% ipython --no-banner

In [1]: import numpy as np

In [2]: import numpy.linalg as la

In [3]: np.set_printoptions(precision=3, suppress=True, linewidth=160, floatmode="fixed")

In [4]: feats = np.load("run13.npy")

In [5]: print(feats)
[[0.500 0.000 0.250 0.000 0.000 0.000 0.250]
 [0.000 0.333 0.000 0.333 0.000 0.000 0.333]
 [0.000 0.000 0.250 0.250 0.000 0.250 0.250]
 [0.200 0.000 0.200 0.200 0.200 0.200 0.000]
 [0.167 0.167 0.000 0.167 0.333 0.167 0.000]
 [0.000 0.333 0.000 0.000 0.000 0.333 0.333]
 [0.000 0.000 0.500 0.000 0.000 0.000 0.500]]

In [6]: w1 = np.array([[-9, -5, 3, 0, 8],
   ...:     [-4, 3, 8, -2, 3],
   ...:     [2, 9, -1, 9, -5],
   ...:     [-2, 9, -2, -8, -1],
   ...:     [-4, 1, -5, -7, 5],
   ...:     [-3, 8, -9, -1, -7],
   ...:     [7, 7, 1, 3, 1]])

In [7]: beta = np.array([2, 0, 2, 0, 2])

In [8]: H = np.maximum(feats @ w1 + beta, 0)

In [9]: print(la.matrix_rank(H))
5

In [10]: print((H > 0).mean(axis=0))
[0.571 1.000 0.714 0.429 0.714]

In [11]: basis = np.array([[1, 3, 2], [1, 1, 2], [1, 2, 0], [3, 3, 0], [0, 3, 3]])

In [12]: print((H @ basis).round(6).argmax(axis=1))
[1 1 2 2 2 1 1]

In [13]: print(H @ basis)
[[14.000 32.500 18.000]
 [13.000 31.000 26.333]
 [13.500 19.500 22.500]
 [ 4.400 10.400 14.800]
 [ 3.167 16.000 18.167]
 [10.000 19.000 19.000]
 [34.500 49.500 29.000]]
